% python3 -q
>>> import numpy as np
>>> from numpy import linalg as LA
>>> np.set_printoptions(precision=2, suppress=True, linewidth=120)
>>> J = np.loadtxt("block0.csv", delimiter=",")
>>> J
array([[-24.49,  -9.72,   2.38, -20.37],
       [-24.31,  -9.65,   2.1 , -20.69],
       [  0.35,   6.92, -43.95,  18.94],
       [ 12.1 ,  21.42, -34.09,  22.44],
       [ 12.5 ,  22.5 , -32.43,  21.05],
       [-24.87, -11.08,   3.64, -20.03],
       [ 12.03,  22.74, -31.81,  22.79],
       [  2.11,   5.44, -45.98,  18.68],
       [-23.64, -11.51,   3.57, -20.76],
       [ 10.65,  21.37, -32.9 ,  22.95],
       [  0.63,   5.54, -45.88,  17.56],
       [ -1.9 ,   6.17, -45.28,  17.97],
       [  0.1 ,   4.53, -46.84,  18.84],
       [-22.77,  -9.63,   3.86, -19.59],
       [  1.07,   4.96, -44.37,  18.48],
       [-24.96,  -9.75,   4.4 , -19.17],
       [  0.63,   6.49, -44.91,  16.57],
       [-25.74,  -9.1 ,   5.9 , -20.15],
       [-23.07,  -9.41,   2.83, -20.03],
       [ 12.12,  20.86, -30.81,  21.66],
       [  0.43,   4.81, -44.2 ,  16.89],
       [-24.45,  -9.76,   4.92, -21.35],
       [-23.79, -10.32,   4.26, -21.  ],
       [ 12.91,  21.52, -32.6 ,  22.42],
       [ -0.86,   5.86, -44.45,  19.46],
       [ 11.6 ,  22.14, -33.43,  23.8 ]])
>>> x = np.array([-3, 3, 3, 3])
>>> LA.norm(J @ x) <= LA.norm(J, 2) * LA.norm(x) + 1e-9
np.True_
>>> np.sign((J @ x).round(6))
array([-1., -1., -1., -1., -1., -1.,  1., -1., -1.,  1., -1., -1., -1., -1., -1.,  1., -1.,  1., -1., -1., -1., -1.,
       -1., -1., -1.,  1.])
>>> Ac = (J - J.mean(axis=0)) / J.std(axis=0)
>>> np.argwhere(np.abs(Ac) > 2)
array([], shape=(0, 2), dtype=int64)
>>> b = LA.lstsq(np.delete(Ac, 0, axis=1), Ac[:, 0])[0]
>>> b
array([ 0.66, -0.19,  0.19])
>>> np.abs(b).argmax()
np.int64(0)
>>> round(1 - np.var(Ac[:, 0] - np.delete(Ac, 0, axis=1) @ b), 2)
np.float64(0.99)
>>> mat = np.array([[0, 0, 0, 1, 0],
...     [0, 1, 1, 0, 1],
...     [1, 2, 1, 0, 0],
...     [0, 1, 1, 1, 2],
...     [2, 0, 2, 2, 1],
...     [0, 1, 0, 1, 2]])
>>> mat[:, 2] = -2 * mat[:, 1]
>>> mat
array([[ 0,  0,  0,  1,  0],
       [ 0,  1, -2,  0,  1],
       [ 1,  2, -4,  0,  0],
       [ 0,  1, -2,  1,  2],
       [ 2,  0,  0,  2,  1],
       [ 0,  1, -2,  1,  2]])
>>> LA.cond(mat) > 100
np.True_
>>> LA.matrix_rank(mat, rtol=0.1)
np.int64(4)
>>> np.argsort(-LA.norm(mat, axis=0).round(6), kind="stable")[:3]
array([2, 4, 1])
>>> [round(float(x), 2) for x in LA.svd(mat, compute_uv=False)[:3]]
[6.43, 3.24, 2.14]
>>> A2 = np.array([[0, 0], [1, 1], [1, 1], [0, 1], [2, 0]])
>>> LA.matrix_rank(np.vstack([mat, A2.T]))
np.int64(5)
>>> A2.T @ mat.T
array([[ 0,  1, -2,  3,  2,  3],
       [ 1, -1, -2,  0,  2,  0]])
>>> LA.matrix_rank(mat @ A2)
np.int64(2)
>>> np.vstack([mat, A2.T]).shape
(8, 5)
>>> Uu, sv, Vt = LA.svd(mat)
>>> np.argmax(sv[:-1] / (sv[1:] + 1e-6)) + 1
np.int64(4)
>>> sv.round(2) + 0
array([6.43, 3.24, 2.14, 0.73, 0.  ])
>>> A2 = Uu[:, :4] @ np.diag(sv[:4]) @ Vt[:4]
>>> np.round(np.abs(mat - A2).max(), 2)
np.float64(0.0)
>>> A2.round(2) + 0
array([[ 0.,  0.,  0.,  1.,  0.],
       [ 0.,  1., -2.,  0.,  1.],
       [ 1.,  2., -4.,  0.,  0.],
       [ 0.,  1., -2.,  1.,  2.],
       [ 2.,  0.,  0.,  2.,  1.],
       [ 0.,  1., -2.,  1.,  2.]])
>>> LA.matrix_rank(mat, rtol=0.05)
np.int64(4)
>>> round(LA.norm(mat - A2) / LA.norm(mat), 2)
np.float64(0.0)
>>> M = np.load("data.npy")
>>> M
array([[ 1,  1, -1, -1, -1, -1,  1,  1],
       [ 1,  1, -1, -1,  1,  1, -1, -1],
       [ 1,  1,  1,  1, -1, -1, -1, -1]])
>>> x = np.array([-2, -2, -1, 0, 0, 0, -1, -1])
>>> (M @ x).argmax()
np.int64(1)
>>> u = np.array([-1, 1, 0])
>>> np.correlate(M[1], M[2], "full")
array([-1, -2, -1,  0,  1,  2,  1,  0,  1,  2,  1,  0, -1, -2, -1])
>>> np.convolve(M[1], u)
array([-1,  0,  2,  0, -2,  0,  2,  0, -1,  0])
>>> np.polyval(u, M[1])
array([ 0,  0, -2, -2,  0,  0, -2, -2])
>>> np.cross(M[1, :3], M[2, :3])
array([ 2, -2,  0])
>>> np.array([np.convolve(row, u, "same") for row in M])
array([[ 0,  2,  0,  0,  0, -2,  0,  1],
       [ 0,  2,  0, -2,  0,  2,  0, -1],
       [ 0,  0,  0,  2,  0,  0,  0, -1]])
